% python3 -q
>>> import numpy as np
>>> from numpy import linalg as LA
>>> np.set_printoptions(precision=2, suppress=True, linewidth=100, sign=" ")
>>> E = np.load("out7.npy")
>>> print(E)
[[ 4.  0.  3.  3.  0.  3.]
 [ 0.  4.  0.  0.  3.  0.]
 [ 3.  0.  4.  3.  0.  3.]
 [ 3.  0.  3.  4.  0.  3.]
 [ 0.  3.  0.  0.  4.  0.]
 [ 3.  0.  3.  3.  0.  4.]]
>>> r0 = np.array([9, 2, 4, 7, -7, 3])
>>> M2 = E + np.outer(r0, np.eye(6)[3])
>>> print(round(float(LA.det(M2) / LA.det(E)), 2), round(float(1 + LA.solve(E, r0)[3]), 2))
2.69 2.69
>>> print(LA.matrix_rank(M2 - E))
1
>>> print(LA.matrix_rank(LA.inv(M2) - LA.inv(E), tol=1e-8))
1
>>> M2 = np.array([[0, 1, 1, 0, 1, 0],
...     [1, 1, 0, 0, 2, 0],
...     [2, 2, 1, 0, 1, 2],
...     [1, 1, 2, 2, 1, 1],
...     [1, 0, 0, 2, 0, 2],
...     [1, 1, 0, 0, 2, 1]])
>>> A = np.triu(M2, 1)
>>> print(A)
[[ 0  1  1  0  1  0]
 [ 0  0  0  0  2  0]
 [ 0  0  0  0  1  2]
 [ 0  0  0  0  1  1]
 [ 0  0  0  0  0  2]
 [ 0  0  0  0  0  0]]
>>> def softmax(z):
...     e = np.exp(z - z.max(axis=-1, keepdims=True))
...     return e / e.sum(axis=-1, keepdims=True)
... 
>>> print(np.round(softmax(10 * A[0]), 2) + 0)
[ 0.    0.33  0.33  0.    0.33  0.  ]
>>> print(softmax(A).sum(axis=1))
[ 1.  1.  1.  1.  1.  1.]
>>> scores = A @ A.T / np.sqrt(6)
>>> print(softmax(scores).round(6).argmax(axis=1))
[ 0  1  2  2  2  0]
>>> print(softmax(scores)[0] @ A)
[ 0.    0.32  0.32  0.    1.02  0.61]
>>> F = np.loadtxt("m.csv", delimiter=",")
>>> print(F)
[[-1.04 -0.86 -0.29  1.37 -2.28]
 [ 0.83  1.23  0.21 -1.31  2.25]
 [ 1.69 -2.01  0.57 -0.87  1.  ]
 [-1.37  2.61 -0.49  0.31 -0.02]
 [-1.27  2.67 -0.46  0.18  0.18]
 [ 1.52 -2.45  0.53 -0.52  0.38]
 [ 0.77 -2.7   0.31  0.32 -0.97]
 [-1.27 -0.38 -0.37  1.41 -2.26]
 [ 0.92 -2.72  0.36  0.18 -0.75]
 [-0.65 -1.49 -0.15  1.24 -2.19]
 [-0.95 -1.02 -0.26  1.35 -2.27]
 [ 1.73 -1.76  0.57 -1.01  1.26]
 [-0.22  2.42 -0.14 -0.76  1.59]
 [-0.52  2.6  -0.23 -0.53  1.27]]
>>> # looks like rank 2
>>> r = LA.matrix_rank(F)
>>> print(r)
2
>>> null = LA.svd(F)[2][r:].T
>>> print(np.allclose(F @ null, 0))
True
>>> print(null.shape)
(5, 3)
>>> print([int(LA.matrix_rank(np.delete(F, i, axis=0))) for i in range(14)])
[2, 2, 2, 2, 2, 2, 2, 2, 2, 2, 2, 2, 2, 2]
>>> left, sv, vt = LA.svd(F)
>>> V = vt[:(sv > 1e-8).sum()]
>>> rng = np.random.default_rng(381254)
>>> x = F[12] + 5 * F[5] + rng.integers(2) * np.eye(5)[3]
>>> print(x)
[ 7.37 -9.84  2.5  -2.34  3.49]
>>> print(LA.matrix_rank(np.vstack([F, x])))
3
>>> print(np.allclose(V.T @ V @ x, x))
False
>>> Ac = F - F.mean(axis=0)
>>> left, sv, vt = LA.svd(Ac, full_matrices=False)
>>> print(round((sv ** 2).sum() ** 2 / (sv ** 4).sum(), 2))
1.94
>>> print(np.abs(left[:, 0]).argmax())
13
>>> print(np.round(Ac.mean(axis=0), 2) + 0)
[ 0.  0.  0.  0.  0.]
>>> print(sv.round(2) + 0)
[ 8.53  7.18  0.    0.    0.  ]
>>> print(LA.matrix_rank(Ac))
2
>>> print(vt[0] * np.sign(vt[0, np.abs(vt[0]).argmax()]))
[-0.2   0.88 -0.09 -0.16  0.39]
>>> mat = np.array([[2, 1, 1, 2, 0, 2],
...     [2, 2, 2, 0, 1, 1],
...     [1, 2, 1, 2, 1, 0],
...     [1, 0, 0, 2, 2, 2],
...     [2, 1, 1, 2, 0, 2],
...     [1, 0, 0, 1, 2, 0]])
>>> # null space of dimension 1
>>> w1 = np.array([[-2, 1, -2, 2, -1, 0],
...     [1, -1, 0, 0, 2, -1],
...     [2, 1, 1, 0, 0, -2],
...     [-2, 0, 2, 1, 0, -1],
...     [2, -1, 0, 2, 0, 2],
...     [2, 1, 1, -1, 2, 1]])
>>> beta = np.array([2, 2, -3, 2, -2, 0])
>>> act = np.maximum(mat @ w1 + beta, 0)
>>> print(LA.matrix_rank(act))
5
>>> print((act > 0).mean(axis=0))
[ 1.    1.    0.17  1.    0.83  0.33]
>>> print((act > 0).astype(int))
[[ 1  1  0  1  1  0]
 [ 1  1  0  1  1  0]
 [ 1  1  0  1  1  0]
 [ 1  1  1  1  1  1]
 [ 1  1  0  1  1  0]
 [ 1  1  0  1  0  1]]
>>> Z = np.array([[0, 0], [2, 0], [3, 0], [0, 3], [2, 0], [0, 3]])
>>> print((act @ Z).round(6).argmax(axis=1))
[ 1  1  1  1  1  1]
>>> print(w1 @ Z)
[[-6  6]
 [ 2 -3]
 [ 5 -6]
 [ 6  0]
 [-2 12]
 [ 9  0]]
